In [1]: import numpy as np

In [2]: import numpy.linalg as la

In [3]: np.set_printoptions(precision=1, suppress=True, linewidth=200, legacy="1.25")

In [4]: tidy = lambda a: np.round(a, 1) + 0

In [5]: arr = np.load("test3.npy")

In [6]: arr
Out[6]: 
array([[  0,   1,   2],
       [  0,  -9, -18],
       [  0,   7,  14]])

In [7]: rank = la.matrix_rank(arr)

In [8]: rank
Out[8]: 1

In [9]: N = la.svd(arr)[2][rank:].T

In [10]: tidy(arr @ N)
Out[10]: 
array([[0., 0.],
       [0., 0.],
       [0., 0.]])

In [11]: N.shape
Out[11]: (3, 2)

In [12]: [int(la.matrix_rank(np.delete(arr, i, axis=0))) for i in range(3)]
Out[12]: [1, 1, 1]

In [13]: left, s, Vh = la.svd(arr)

In [14]: evecs = Vh[:(s > 1e-8).sum()]

In [15]: rng = np.random.default_rng(241285)

In [16]: x = arr[1] + 3 * arr[0] + rng.integers(2) * np.eye(3)[0]

In [17]: x
Out[17]: array([  1.,  -6., -12.])

In [18]: tidy(la.norm(x - evecs.T @ evecs @ x))
Out[18]: 1.0

In [19]: tidy(evecs.T @ evecs)
Out[19]: 
array([[0. , 0. , 0. ],
       [0. , 0.2, 0.4],
       [0. , 0.4, 0.8]])

In [20]: la.cond(arr) > 100
Out[20]: True

In [21]: th = np.radians(165)

In [22]: Rm = np.eye(3)

In [23]: Rm[1, 1] = Rm[2, 2] = np.cos(th)

In [24]: Rm[1, 2], Rm[2, 1] = -np.sin(th), np.sin(th)

In [25]: tidy(Rm)
Out[25]: 
array([[ 1. ,  0. ,  0. ],
       [ 0. , -1. , -0.3],
       [ 0. ,  0.3, -1. ]])

In [26]: A2 = arr @ Rm.T

In [27]: tidy(A2)
Out[27]: 
array([[  0. ,  -1.5,  -1.7],
       [  0. ,  13.4,  15.1],
       [  0. , -10.4, -11.7]])

In [28]: np.allclose(la.norm(arr, axis=1), la.norm(A2, axis=1))
Out[28]: True

In [29]: tidy(la.det(Rm)), tidy(np.trace(Rm))
Out[29]: (1.0, -0.9)

In [30]: np.abs(np.diag(la.qr(arr)[1])) > 1e-9
Out[30]: array([False,  True, False])

In [31]: np.unique(arr.round(6), axis=0).shape
Out[31]: (3, 3)

In [32]: tidy(np.trace(la.pinv(arr) @ arr))
Out[32]: 1.0

In [33]: E = np.array([[0.0, 6.0, 7.0], [0.0, 3.0, 3.0], [0.0, 3.0, -2.0]])

In [34]: E
Out[34]: 
array([[ 0.,  6.,  7.],
       [ 0.,  3.,  3.],
       [ 0.,  3., -2.]])

In [35]: rank = la.matrix_rank(E)

In [36]: rank
Out[36]: 2

In [37]: N = la.svd(E)[2][rank:].T

In [38]: E @ N
Out[38]: 
array([[0.],
       [0.],
       [0.]])

In [39]: N @ N.T
Out[39]: 
array([[1., 0., 0.],
       [0., 0., 0.],
       [0., 0., 0.]])

In [40]: [int(la.matrix_rank(E[:i])) for i in range(1, len(E) + 1)]
Out[40]: [1, 2, 2]

In [41]: N[:, 0] / N[np.abs(N[:, 0]).round(6).argmax(), 0]
Out[41]: array([1., 0., 0.])

In [42]: [int(la.matrix_rank(E[:, :j + 1])) for j in range(3)]
Out[42]: [0, 1, 2]

In [43]: hat = np.triu(np.array([[1, -3, 1], [1, 3, -3], [-3, 0, 1]]), 1) + np.eye(3)

In [44]: A2 = hat @ E @ la.inv(hat)

In [45]: tidy(np.poly(A2))
Out[45]: array([  1.,  -1., -15.,   0.])

In [46]: np.trace(A2), np.trace(E)
Out[46]: (1.0, 1.0)

In [47]: la.matrix_rank(A2)
Out[47]: 2

In [48]: A2 = E / np.sqrt((E ** 2).mean(axis=1, keepdims=True))

In [49]: tidy(E - E.mean(axis=1, keepdims=True))
Out[49]: 
array([[-4.3,  1.7,  2.7],
       [-2. ,  1. ,  1. ],
       [-0.3,  2.7, -2.3]])

In [50]: la.matrix_rank(A2) == la.matrix_rank(E)
Out[50]: True

In [51]: tidy(A2[0])
Out[51]: array([0. , 1.1, 1.3])

In [52]: data = np.loadtxt("x.csv", delimiter=",")

In [53]: data
Out[53]: 
array([[-0.6, -0.4,  0.7],
       [ 0.1,  0.3, -0.2],
       [ 0.9,  0.9, -1.9],
       [-0.3, -0.2,  0.3],
       [ 0.4,  0.3, -0.8],
       [-0.8, -0.7,  1.3],
       [-1.1, -1.1,  2.3],
       [ 0.2,  0.1, -0.4],
       [-0.8, -0.9,  1.8],
       [-1.6, -1.7,  3.1],
       [ 1.4,  1.3, -3.3],
       [-1.8, -1.9,  3.6],
       [ 0.6,  0.2, -1. ],
       [-0.1,  0. ,  0.4],
       [ 1.5,  1.5, -3. ],
       [ 0. , -0.1,  0. ],
       [-0.4, -0.4,  1. ],
       [ 0.7,  0.5, -1.2],
       [ 3.2,  3.3, -6.3],
       [-0.6, -0.6,  1.1],
       [ 0.3,  0.2, -0.3],
       [-0.4, -0.3,  0.7],
       [-2.4, -2.4,  4.9],
       [ 0.1,  0.1, -0.2],
       [ 0.8,  0.8, -1.7],
       [-0.2,  0.1,  0.4]])

In [54]: x = np.array([2, 1, 1])

In [55]: rhs = data @ x

In [56]: tidy(la.lstsq(data, rhs)[0])
Out[56]: array([2., 1., 1.])

In [57]: rhs = rhs + 0.1 * rng.normal(size=26)

In [58]: tidy(rhs)
Out[58]: array([-0.9,  0.4,  0.7, -0.5,  0.2, -1. , -1. ,  0.2, -0.9, -1.6,  0.7, -1.9,  0.5,  0.1,  1.7, -0.3, -0.3,  0.7,  3.4, -0.6,  0.5, -0.3, -2.5,  0.1,  0.6, -0.1])

In [59]: b, *_ = la.lstsq(data, rhs)

In [60]: tidy(data.T @ (rhs - data @ b))
Out[60]: array([0., 0., 0.])

In [61]: tidy(b)
Out[61]: array([1.9, 0.9, 0.9])

In [62]: b.round()
Out[62]: array([2., 1., 1.])

In [63]: [round(float(la.norm(la.solve(data.T @ data + lam * np.eye(3), data.T @ rhs))), 2) for lam in (0, 1, 10, 100)]
Out[63]: [2.35, 0.65, 0.39, 0.27]

In [64]: gram = np.cov(data, rowvar=False)

In [65]: np.argwhere(np.triu(np.abs(np.corrcoef(data.T)) > 0.8, 1))
Out[65]: 
array([[0, 1],
       [0, 2],
       [1, 2]])

In [66]: tidy(np.median(data, axis=0))
Out[66]: array([0. , 0. , 0.2])

In [67]: tidy(data.std(axis=0))
Out[67]: array([1.1, 1.1, 2.2])

In [68]: tidy(la.eigvalsh(gram)[::-1])
Out[68]: array([7.8, 0. , 0. ])

In [69]: tidy(gram)
Out[69]: 
array([[ 1.3,  1.3, -2.6],
       [ 1.3,  1.3, -2.6],
       [-2.6, -2.6,  5.2]])

In [70]: tidy(np.corrcoef(data.T))
Out[70]: 
array([[ 1.,  1., -1.],
       [ 1.,  1., -1.],
       [-1., -1.,  1.]])

In [71]: A2 = np.c_[data[:, :2] @ np.array([[1, 2], [2, 3]]), np.array([-3, 1, -1, -2, 3, 3, -3, 2, 1, 3, -2, 1, 0, 3, 1, -3, -3, -2, -1, 1, 0, 1, 1, 0, 3, -2])]

In [72]: tidy(A2)
Out[72]: 
array([[ -1.4,  -2.4,  -3. ],
       [  0.7,   1.1,   1. ],
       [  2.7,   4.5,  -1. ],
       [ -0.7,  -1.2,  -2. ],
       [  1. ,   1.7,   3. ],
       [ -2.2,  -3.7,   3. ],
       [ -3.3,  -5.5,  -3. ],
       [  0.4,   0.7,   2. ],
       [ -2.6,  -4.3,   1. ],
       [ -5. ,  -8.3,   3. ],
       [  4. ,   6.7,  -2. ],
       [ -5.6,  -9.3,   1. ],
       [  1. ,   1.8,   0. ],
       [ -0.1,  -0.2,   3. ],
       [  4.5,   7.5,   1. ],
       [ -0.2,  -0.3,  -3. ],
       [ -1.2,  -2. ,  -3. ],
       [  1.7,   2.9,  -2. ],
       [  9.8,  16.3,  -1. ],
       [ -1.8,  -3. ,   1. ],
       [  0.7,   1.2,   0. ],
       [ -1. ,  -1.7,   1. ],
       [ -7.2, -12. ,   1. ],
       [  0.3,   0.5,   0. ],
       [  2.4,   4. ,   3. ],
       [  0. ,  -0.1,  -2. ]])

In [73]: la.matrix_rank(A2)
Out[73]: 3

In [74]: J = np.load("run13.npy")

In [75]: J
Out[75]: 
array([[ 5, -5,  7],
       [ 7,  5, -5],
       [-5,  7,  5]])

In [76]: A2 = J / np.sqrt((J ** 2).mean(axis=1, keepdims=True))

In [77]: la.matrix_rank(A2) == la.matrix_rank(J)
Out[77]: True

In [78]: tidy(la.norm(A2, axis=1))
Out[78]: array([1.7, 1.7, 1.7])

In [79]: lab = rng.permutation(3)

In [80]: A2 = J[:, lab] * rng.choice([-1, 1], 3)

In [81]: A2
Out[81]: 
array([[-5, -5,  7],
       [-7,  5, -5],
       [ 5,  7,  5]])

In [82]: left, _, Vh = la.svd(J.T @ A2)

In [83]: tidy(left @ Vh)
Out[83]: 
array([[-1.,  0.,  0.],
       [ 0.,  1.,  0.],
       [ 0.,  0.,  1.]])

In [84]: tidy(la.lstsq(J, A2)[0])
Out[84]: 
array([[-1.,  0.,  0.],
       [ 0.,  1.,  0.],
       [ 0.,  0.,  1.]])

In [85]: A2 = la.inv(J)

In [86]: (np.abs(A2) > 1e-9).astype(int)
Out[86]: 
array([[1, 1, 1],
       [1, 1, 1],
       [1, 1, 1]])

In [87]: tidy(la.inv(A2))
Out[87]: 
array([[ 5., -5.,  7.],
       [ 7.,  5., -5.],
       [-5.,  7.,  5.]])

In [88]: tidy(la.det(J) * A2)
Out[88]: 
array([[ 60.,  74., -10.],
       [-10.,  60.,  74.],
       [ 74., -10.,  60.]])

In [89]: O = J.astype(float).copy()

In [90]: for j in range(3):
    ...:     O[:, j] -= O[:, :j] @ (O[:, :j].T @ O[:, j])
    ...:     O[:, j] /= la.norm(O[:, j])
    ...: 

In [91]: tidy(O.T @ J)
Out[91]: 
array([[ 9.9, -2.5, -2.5],
       [ 0. ,  9.6, -3.3],
       [ 0. ,  0. ,  9.1]])

In [92]: x = np.array([-6, -7, -1])

In [93]: rhs = J @ x

In [94]: b, lr = np.zeros(3), 1 / la.norm(J, 2) ** 2

In [95]: for i in range(10):
    ...:     b -= lr * J.T @ (J @ b - rhs)
    ...:     if i % 2 == 0: print(i, round(la.norm(J @ b - rhs), 1))
    ...: 
0 34.2
2 12.5
4 4.6
6 1.7
8 0.6

In [96]: tidy(la.cond(J))
Out[96]: 1.6

In [97]: X = np.load("w.npy")

In [98]: tidy(X)
Out[98]: 
array([[-13.1,  -3.6,  -2.8],
       [-11.1,  -3. ,  -2. ],
       [ -7. ,  -2.1,  -0.8],
       [ -5.8,  -1.8,  -0.5],
       [ -2.7,  -1.3,  -0.1],
       [  0. ,   0. ,   0. ],
       [  1.4,   1.2,   0.3],
       [  3.7,   3.3,   1. ],
       [  6. ,   5.4,   1.9],
       [ 10.9,  10. ,   4. ],
       [ 12.7,  11.7,   4.9],
       [ 21.6,  19.8,   9.3],
       [ 30.6,  27.7,  13.9],
       [ 32.9,  29.7,  15.1],
       [ 37. ,  33.4,  17.3],
       [ 42.1,  37.7,  20. ],
       [ 43.5,  39. ,  20.8],
       [ 72.7,  63.6,  36.5]])

In [99]: A2 = np.c_[X[:, :2] @ np.array([[1, 3], [-3, -1]]), np.array([-2, 1, -1, -2, -2, 2, -1, -1, -2, 2, -2, 1, 2, -2, 2, 0, 1, 1])]

In [100]: tidy(A2)
Out[100]: 
array([[  -2.4,  -35.8,   -2. ],
       [  -2. ,  -30.3,    1. ],
       [  -0.8,  -18.9,   -1. ],
       [  -0.2,  -15.4,   -2. ],
       [   1.2,   -6.9,   -2. ],
       [   0. ,    0. ,    2. ],
       [  -2.1,    3. ,   -1. ],
       [  -6.1,    7.9,   -1. ],
       [ -10.2,   12.6,   -2. ],
       [ -19.1,   22.7,    2. ],
       [ -22.3,   26.4,   -2. ],
       [ -37.7,   45.1,    1. ],
       [ -52.6,   64.1,    2. ],
       [ -56.3,   68.9,   -2. ],
       [ -63. ,   77.8,    2. ],
       [ -71. ,   88.5,    0. ],
       [ -73.4,   91.6,    1. ],
       [-118.2,  154.4,    1. ]])

In [101]: tidy(la.norm(la.qr(X)[0].T @ A2, axis=0) ** 2 / ((A2 ** 2).sum(axis=0) + 1e-12))
Out[101]: array([1. , 1. , 0.1])

In [102]: Xs = (A2 - A2.mean(axis=0)) / A2.std(axis=0)

In [103]: Xs.std(axis=0)
Out[103]: array([1., 1., 1.])

In [104]: b = la.lstsq(np.delete(Xs, 0, axis=1), Xs[:, 0])[0]

In [105]: np.abs(b).argmax()
Out[105]: 0

In [106]: x = np.array([-1, 2, 0])

In [107]: rhs = X @ x

In [108]: tidy(rhs)
Out[108]: array([ 6. ,  5.1,  2.8,  2.1,  0.1,  0. ,  0.9,  2.8,  4.8,  9.1, 10.6, 17.9, 24.9, 26.6, 29.7, 33.3, 34.4, 54.6])

In [109]: tidy(la.solve(X.T @ X, X.T @ rhs))
Out[109]: array([-1.,  2.,  0.])

In [110]: tidy(la.pinv(X) @ X)
Out[110]: 
array([[1., 0., 0.],
       [0., 1., 0.],
       [0., 0., 1.]])

In [111]: rhs = rhs + 0.3 * rng.normal(size=18)

In [112]: tidy(rhs)
Out[112]: array([ 5.4,  5.1,  3.2,  2. ,  0.1,  0.2,  1. ,  3.2,  4.9,  9.1, 10.8, 18. , 25. , 26.1, 29.5, 33.5, 34. , 54.5])

In [113]: b, *_ = la.lstsq(X, rhs)

In [114]: tidy(la.norm(rhs - X @ b))
Out[114]: 1.0

In [115]: b.round()
Out[115]: array([-1.,  2., -0.])

In [116]: tidy(X.T @ (rhs - X @ b))
Out[116]: array([0., 0., 0.])

In [117]: Xs = X - X.mean(axis=0)

In [118]: left, s, Vh = la.svd(Xs, full_matrices=False)

In [119]: tidy(s ** 2 / (s ** 2).sum())
Out[119]: array([1., 0., 0.])

In [120]: tidy(Xs.mean(axis=0))
Out[120]: array([0., 0., 0.])

In [121]: (np.sign(left[:, 0]) == np.sign(left[0, 0])).astype(int)
Out[121]: array([1, 1, 1, 1, 1, 1, 1, 1, 1, 1, 1, 0, 0, 0, 0, 0, 0, 0])

In [122]: tidy((s ** 2).sum() ** 2 / (s ** 4).sum())
Out[122]: 1.0

In [123]: np.abs(Vh[0]).argmax()
Out[123]: 0

In [124]: left, s, Vh = la.svd(X)

In [125]: tidy(s)
Out[125]: array([164. ,   9.3,   3.5])

In [126]: A2 = left[:, :1] @ np.diag(s[:1]) @ Vh[:1]

In [127]: la.matrix_rank(A2)
Out[127]: 1

In [128]: tidy(la.norm(X - A2, 2)), tidy(s[1])
Out[128]: (9.3, 9.3)
